$ python -q
>>> import numpy as np
>>> np.set_printoptions(suppress=True, linewidth=100)
>>> rng = np.random.default_rng(6692)
>>> lab = rng.integers(0, 3, 5)
>>> K = np.triu((lab[:, None] == lab) & (rng.random((5, 5)) < 0.8), 1).astype(int)
>>> K += K.T
>>> print(K)
[[0 0 0 1 0]
 [0 0 0 0 0]
 [0 0 0 0 1]
 [1 0 0 0 0]
 [0 0 1 0 0]]
>>> # splits into 3 blocks
>>> left, sig, vt = np.linalg.svd(K)
>>> print(sig)
[1. 1. 1. 1. 0.]
>>> print(np.argmax(sig[:-1] / (sig[1:] + 1e-6)) + 1)
4
>>> out = left[:, :4] @ np.diag(sig[:4]) @ vt[:4]
>>> print(np.round(np.linalg.norm(K - out) / np.linalg.norm(K), 2))
0.0
>>> print(np.abs(K - out).max())
0.0
>>> print(out)
[[0. 0. 0. 1. 0.]
 [0. 0. 0. 0. 0.]
 [0. 0. 0. 0. 1.]
 [1. 0. 0. 0. 0.]
 [0. 0. 1. 0. 0.]]
>>> print(np.linalg.matrix_rank(out))
4
>>> print((np.linalg.matrix_power((K != 0) + (K.T != 0) + np.eye(5), 5) > 0).astype(int))
[[1 0 0 1 0]
 [0 1 0 0 0]
 [0 0 1 0 1]
 [1 0 0 1 0]
 [0 0 1 0 1]]
>>> print(K @ K)
[[1 0 0 0 0]
 [0 0 0 0 0]
 [0 0 1 0 0]
 [0 0 0 1 0]
 [0 0 0 0 1]]
>>> print(np.round(np.linalg.det(K), 2))
0.0
>>> print(np.flatnonzero(np.linalg.matrix_power((K != 0) + (K.T != 0) + np.eye(5), 5)[3]))
[0 3]
>>> ev, evecs = np.linalg.eigh(K)
>>> print(ev)
[-1. -1.  0.  1.  1.]
>>> print(ev.sum(), np.trace(K))
0.0 0
>>> print(np.round(evecs.T @ evecs, 2) + 0)
[[1. 0. 0. 0. 0.]
 [0. 1. 0. 0. 0.]
 [0. 0. 1. 0. 0.]
 [0. 0. 0. 1. 0.]
 [0. 0. 0. 0. 1.]]
>>> print(np.unique(ev.round(6) + 0, return_counts=True)[1])
[2 1 2]
>>> out = K + rng.integers(-2, 3, (5, 4)) @ rng.integers(-2, 3, (4, 5))
>>> print(out)
[[ 0  0 -6 10  7]
 [-3  0 -9  6  5]
 [ 6 -3  6 -3 -3]
 [-1  4  2  6  6]
 [-2 -2 -5 -2 -2]]
>>> print(np.linalg.matrix_rank(out - K, tol=1e-8))
4
>>> print(out - K)
[[ 0  0 -6  9  7]
 [-3  0 -9  6  5]
 [ 6 -3  6 -3 -4]
 [-2  4  2  6  6]
 [-2 -2 -6 -2 -2]]
>>> print(np.round(np.linalg.svd(out - K, compute_uv=False), 2) + 0)
[20.42 10.75  6.2   0.3   0.  ]
>>> proj = np.triu(np.array([[0, 0, 2, 1, 5],
...     [5, 1, 0, 2, 4],
...     [4, 4, 1, 5, 2],
...     [1, 3, 5, 4, 5],
...     [4, 1, 3, 4, 1]]), 1) + np.eye(5)
>>> out = proj @ K @ np.linalg.inv(proj)
>>> print(np.round(np.poly(out), 2) + 0)
[ 1.  0. -2.  0.  1.  0.]
>>> print(np.trace(out), np.trace(K))
0.0 0
>>> A = np.loadtxt("layer11.csv", delimiter=",")
>>> print(A.round(2))
[[ -2.97  -5.68  -2.71   3.9   18.24  -1.91]
 [  9.3   14.18   4.88   4.95  -8.    -0.16]
 [  3.04   3.17   0.13   8.58  17.34  -2.55]
 [  2.4    2.2   -0.2    8.2   17.77  -2.52]
 [  9.84  14.69   4.86   6.67  -4.34  -0.69]
 [  4.07   7.24   3.17  -2.76 -17.62   1.69]
 [ -6.88 -11.11  -4.23  -0.66  14.49  -0.95]
 [ -7.46 -10.07  -2.61 -10.15 -11.29   2.34]
 [  9.49  14.38   4.89   5.44  -7.02  -0.31]
 [  7.9   10.79   2.89  10.14  10.24  -2.27]
 [ -1.33  -0.6    0.73  -7.5  -18.31   2.45]
 [ -6.69  -8.83  -2.14 -10.06 -12.87   2.44]
 [  5.25   6.56   1.31   9.64  15.11  -2.54]
 [  9.95  14.57   4.62   8.11  -0.46  -1.19]
 [  8.6   13.34   4.75   3.43 -10.67   0.26]
 [ -7.57 -10.24  -2.68 -10.15 -11.05   2.33]
 [ -8.53 -13.25  -4.73  -3.29  10.88  -0.29]
 [ -9.39 -14.27  -4.89  -5.16   7.58   0.23]
 [ -7.28 -11.64  -4.37  -1.24  13.79  -0.81]
 [  5.37   9.06   3.69  -1.29 -16.49   1.39]
 [  0.86  -0.1   -0.96   7.16  18.47  -2.42]
 [ -2.67  -5.25  -2.58   4.19  18.36  -1.96]
 [  7.01   9.34   2.33  10.11  12.26  -2.41]
 [  7.93  12.5    4.57   2.26 -12.42   0.56]
 [ -9.65 -13.87  -4.22  -9.15  -3.21   1.61]
 [ -8.84 -12.39  -3.54  -9.91  -7.32   2.02]
 [  8.1   11.13   3.03  10.12   9.7   -2.22]]
>>> out = A / np.linalg.norm(A, axis=1, keepdims=True)
>>> cov = out @ out.T
>>> print(np.round(np.linalg.norm(out, axis=1), 2))
[1. 1. 1. 1. 1. 1. 1. 1. 1. 1. 1. 1. 1. 1. 1. 1. 1. 1. 1. 1. 1. 1. 1. 1. 1. 1. 1.]
>>> print(round(np.degrees(np.arccos(np.clip(cov[25, 21], -1, 1))), 2))
101.83
